$ python3 -q
>>> import numpy as np
>>> np.set_printoptions(suppress=True, linewidth=160)
>>> J = np.load("arr.npy")
>>> J
array([[ 5.,  2.,  0.,  0.],
       [ 2.,  0.,  2.,  0.],
       [ 0.,  2., -1.,  2.],
       [ 0.,  0.,  2.,  3.]])
>>> # equal to its transpose
>>> evals, evecs = np.linalg.eig(J)
>>> np.round(np.sort(np.linalg.eigvals(J @ J)), 2)
array([ 0.2 ,  9.94, 15.31, 33.55])
>>> print(np.round(J @ evecs[:, 0] - evals[0] * evecs[:, 0], 2) + 0)
[0. 0. 0. 0.]
>>> round(np.prod(evals), 2)
np.float64(-32.0)
>>> np.round(np.sort(np.linalg.eigvals(J.T)), 2)
array([-3.15,  0.45,  3.91,  5.79])
>>> rng = np.random.default_rng(5283)
>>> idx = rng.permutation(4)
>>> out = J[:, idx] * rng.choice([-1, 1], 4)
>>> print(out)
[[-0.  5.  0. -2.]
 [-2.  2.  0. -0.]
 [ 1.  0.  2. -2.]
 [-2.  0.  3. -0.]]
>>> left, _, Vt = np.linalg.svd(J.T @ out)
>>> np.round(np.linalg.lstsq(J, out)[0], 2) + 0
array([[ 0.,  1.,  0.,  0.],
       [ 0.,  0.,  0., -1.],
       [-1.,  0.,  0.,  0.],
       [ 0.,  0.,  1.,  0.]])
>>> idx
array([2, 0, 3, 1])
>>> round(float(np.linalg.norm(out) ** 2 / np.linalg.norm(out, 2) ** 2), 2)
1.76
>>> print(round(float(np.linalg.norm(out[1], 1)), 2), np.round(np.linalg.norm(out[1], np.inf), 2))
4.0 2.0
>>> np.round(np.linalg.norm(out, axis=1), 2)
array([5.39, 2.83, 3.  , 3.61])
>>> np.round(np.linalg.norm(out, 1), 2), round(np.linalg.norm(out, np.inf), 2)
(np.float64(7.0), np.float64(7.0))
>>> np.round(np.linalg.norm(out, 2), 2)
np.float64(5.79)
>>> proj = np.triu(np.array([[0, 3, 2, 1], [2, 3, 0, 2], [3, 2, 2, 3], [3, 2, 2, 1]]), 1) + np.eye(4)
>>> out = proj @ J @ np.linalg.inv(proj)
>>> np.round(np.poly(out), 2)
array([  1.,  -7.,  -5.,  75., -32.])
>>> out
array([[ 11., -27., -16.,  98.],
       [  2.,  -6.,   2.,  10.],
       [  0.,   2.,   5.,  -8.],
       [  0.,   0.,   2.,  -3.]])
>>> np.trace(out), np.trace(J)
(np.float64(7.0), np.float64(7.0))
>>> np.linalg.matrix_rank(out)
np.int64(4)
>>> evals, evecs = np.linalg.eigh(J)
>>> (evals > 1e-8).sum(), (evals < -1e-8).sum()
(np.int64(3), np.int64(1))
>>> np.round(np.abs(evecs[:, -1]), 2)
array([0.92, 0.36, 0.14, 0.1 ])
>>> np.round(np.linalg.svd(J, compute_uv=False), 2)
array([5.79, 3.91, 3.15, 0.45])
>>> X = np.array([[2, -1, 4, 5], [5, 2, -1, 4], [4, 5, 2, -1], [-1, 4, 5, 2]])
>>> x = np.array([3, -4, 3, -5])
>>> a = np.maximum(X @ x, 0)
>>> np.flatnonzero(a > 1e-9)
array([2])
>>> np.round(np.tanh(X @ x), 2)
array([-1., -1.,  1., -1.])
>>> E = np.load("mat.npy")
>>> E
array([[2., 1., 0.],
       [0., 2., 1.],
       [0., 0., 2.]])
>>> left, sv, Vt = np.linalg.svd(E, full_matrices=False)
>>> print(np.allclose(left * sv @ Vt, E))
True
>>> print(np.round(sv / sv[0], 2))
[1.   0.77 0.49]
>>> sv.round(2)
array([2.76, 2.12, 1.36])
>>> np.round(np.abs(Vt[0]), 2)
array([0.4 , 0.73, 0.55])
>>> left.shape, sv.shape, Vt.shape
((3, 3), (3,), (3, 3))
>>> np.round(np.sqrt((sv ** 2).sum()), 2), np.round(np.linalg.norm(E), 2)
(np.float64(3.74), np.float64(3.74))
>>> (sv > 1e-8).sum()
np.int64(3)
>>> u = np.array([1, 3, 0])
>>> print(np.convolve(E[2], u))
[0. 0. 2. 6. 0.]
>>> evals, evecs = np.linalg.eig(E)
>>> evals
array([2., 2., 2.])
>>> print(np.round(np.sort(np.linalg.eigvals(E @ E)), 2))
[4. 4. 4.]
>>> M = np.array([[8.0, -11.0, 7.0, -2.0],
...     [12.0, -20.0, 14.0, -4.0],
...     [12.0, -21.0, 17.0, -6.0],
...     [12.0, -21.0, 18.0, -7.0]])
>>> left, sv, Vt = np.linalg.svd(M, full_matrices=False)
>>> (sv > 1e-8).sum()
np.int64(4)
>>> print(np.round(np.cumsum(sv ** 2) / np.sum(sv ** 2), 2))
[1. 1. 1. 1.]
>>> np.round(np.abs(Vt[0]), 2)
array([0.42, 0.7 , 0.55, 0.19])
>>> np.round(left.T @ left, 2) + 0
array([[1., 0., 0., 0.],
       [0., 1., 0., 0.],
       [0., 0., 1., 0.],
       [0., 0., 0., 1.]])
>>> sv.round(2)
array([53.37,  3.52,  0.88,  0.05])
>>> [round(float(x), 2) for x in np.linalg.svd(M, compute_uv=False)[:3]]
[53.37, 3.52, 0.88]
>>> np.linalg.matrix_rank(M, rtol=0.1)
np.int64(1)
>>> np.round(np.linalg.norm(M, 2) / np.linalg.norm(M), 2)
np.float64(1.0)
>>> np.argsort(-np.linalg.norm(M, axis=0).round(6), kind="stable")[:3]
array([1, 2, 0])
